$ python -q
>>> import numpy as np
>>> np.set_printoptions(precision=1, suppress=True, linewidth=120)
>>> rnd = lambda a: np.round(a, 1) + 0
>>> X = np.load("out14.npy")
>>> print(X)
[[ 25.1  -9.3 -45.1 -10.6  45.3  -5.7   4.3  46.1   5.1]
 [ 27.2  -8.7 -44.1 -10.1  45.1  -3.6   5.6  45.7   6.1]
 [ 24.7 -11.1 -44.   -8.8  45.3  -4.4   5.2  45.6   5.6]
 [ 23.  -10.1 -45.8 -10.1  43.2  -5.6   6.4  44.5   6.8]
 [ 24.8 -10.  -44.6  -9.6  44.4  -4.7   5.7  46.1   5.7]
 [ 24.8 -10.3 -44.5  -8.7  45.3  -5.3   6.5  42.8   6.3]
 [ 23.4  -9.6 -45.6 -10.3  46.7  -5.2   5.3  43.    3.7]
 [ 25.2  -9.3 -45.2 -10.   45.8  -6.5   5.5  44.2   4.8]
 [ 25.1  -9.4 -45.3 -11.2  44.8  -4.7   5.5  46.2   5. ]
 [ 23.9  -7.  -47.1  -8.4  45.   -4.3   6.4  43.1   5.1]
 [ 23.8  -9.6 -43.8  -9.1  45.1  -8.    3.5  44.    6. ]
 [ 26.5  -9.9 -44.7 -12.1  42.7  -4.9   5.2  46.9   4.8]
 [ 25.5 -10.1 -44.5  -9.   43.6  -4.    4.5  45.    4.3]
 [ 26.9  -8.7 -45.  -10.4  45.   -5.    4.4  44.9   3.1]
 [ 24.5 -10.7 -43.4  -9.   46.8  -5.5   5.   46.1   5.4]
 [ 26.   -8.7 -43.9  -8.8  46.1  -5.    3.4  44.4   4.6]
 [ 26.7 -10.5 -45.2 -10.1  44.3  -5.4   3.5  43.4   4.2]
 [ 26.1  -8.6 -44.1 -10.8  45.3  -4.7   6.6  44.6   3.8]]
>>> blk = np.stack([X, -1 * X, X[::-1]])
>>> print((blk @ X.T).shape)
(3, 18, 18)
>>> print(rnd(np.einsum("bij,cij->bc", blk, blk)))
[[ 125020.  -125020.   124818.7]
 [-125020.   125020.  -124818.7]
 [ 124818.7 -124818.7  125020. ]]
>>> print(np.linalg.matrix_rank(blk))
[9 9 9]
>>> F = np.loadtxt("layer4.csv", delimiter=",")
>>> print(F)
[[2. 1. 0. 0. 0. 0. 0. 0. 0. 0.]
 [0. 2. 1. 0. 0. 0. 0. 0. 0. 0.]
 [0. 0. 2. 1. 0. 0. 0. 0. 0. 0.]
 [0. 0. 0. 2. 1. 0. 0. 0. 0. 0.]
 [0. 0. 0. 0. 2. 1. 0. 0. 0. 0.]
 [0. 0. 0. 0. 0. 2. 1. 0. 0. 0.]
 [0. 0. 0. 0. 0. 0. 2. 1. 0. 0.]
 [0. 0. 0. 0. 0. 0. 0. 2. 1. 0.]
 [0. 0. 0. 0. 0. 0. 0. 0. 2. 1.]
 [0. 0. 0. 0. 0. 0. 0. 0. 0. 2.]]
>>> # triangular: eigenvalues sit on the diagonal
>>> P = X @ np.linalg.solve(X.T @ X, X.T)
>>> print(rnd(P @ X[:, 6]))
[4.3 5.6 5.2 6.4 5.7 6.5 5.3 5.5 5.5 6.4 3.5 5.2 4.5 4.4 5.  3.4 3.5 6.6]
>>> print(rnd(np.diag(P)))
[0.3 0.7 0.4 0.5 0.2 0.6 0.8 0.3 0.3 0.8 0.7 0.5 0.5 0.4 0.5 0.4 0.7 0.6]
>>> print([int(np.linalg.matrix_rank(np.linalg.matrix_power(F, p))) for p in range(1, 11)])
[10, 10, 10, 10, 10, 10, 10, 10, 10, 10]
>>> print(np.prod(np.diag(F)), rnd(np.linalg.det(F)))
1024.0 1024.0
>>> r0 = np.array([-1, 1, 0, 4, 3, -5, 5, 0, 4, 2])
>>> M2 = F + np.outer(r0, np.eye(10)[6])
>>> print(M2)
[[ 2.  1.  0.  0.  0.  0. -1.  0.  0.  0.]
 [ 0.  2.  1.  0.  0.  0.  1.  0.  0.  0.]
 [ 0.  0.  2.  1.  0.  0.  0.  0.  0.  0.]
 [ 0.  0.  0.  2.  1.  0.  4.  0.  0.  0.]
 [ 0.  0.  0.  0.  2.  1.  3.  0.  0.  0.]
 [ 0.  0.  0.  0.  0.  2. -4.  0.  0.  0.]
 [ 0.  0.  0.  0.  0.  0.  7.  1.  0.  0.]
 [ 0.  0.  0.  0.  0.  0.  0.  2.  1.  0.]
 [ 0.  0.  0.  0.  0.  0.  4.  0.  2.  1.]
 [ 0.  0.  0.  0.  0.  0.  2.  0.  0.  2.]]
>>> print(np.linalg.matrix_rank(M2 - F))
1
>>> print(np.linalg.matrix_rank(np.linalg.inv(M2) - np.linalg.inv(F), tol=1e-8))
1
>>> feats = np.array([[1, 0, 0, 0, 0, 0],
...     [2, 2, 0, 0, 0, 0],
...     [0, 0, 1, 0, 0, 0],
...     [0, 1, 0, 0, 0, 0],
...     [2, 3, 0, 1, 2, 0],
...     [2, 1, 3, 2, 3, 2]])
>>> print(feats)
[[1 0 0 0 0 0]
 [2 2 0 0 0 0]
 [0 0 1 0 0 0]
 [0 1 0 0 0 0]
 [2 3 0 1 2 0]
 [2 1 3 2 3 2]]
>>> # triangular, det is the product of the diagonal
>>> rng = np.random.default_rng(402)
>>> labels = rng.permutation(6)
>>> print(labels)
[0 4 5 3 2 1]
>>> M2 = feats[labels][:, labels]
>>> print(M2)
[[1 0 0 0 0 0]
 [2 2 0 1 0 3]
 [2 3 2 2 3 1]
 [0 0 0 0 0 1]
 [0 0 0 0 1 0]
 [2 0 0 0 0 2]]
>>> print(np.diag(M2))
[1 2 2 0 1 2]
>>> print(rnd(np.linalg.det(M2)), rnd(np.linalg.det(feats[labels])))
0.0 0.0
>>> Uu, sig, VT = np.linalg.svd(feats)
>>> evecs = VT[:(sig > 1e-8).sum()]
>>> x0 = feats[4] + -3 * feats[5] + rng.integers(2) * np.eye(6)[1]
>>> print(x0)
[-4.  0. -9. -5. -7. -6.]
>>> print(rnd(np.diag(evecs.T @ evecs)))
[1.  1.  1.  0.2 0.8 1. ]
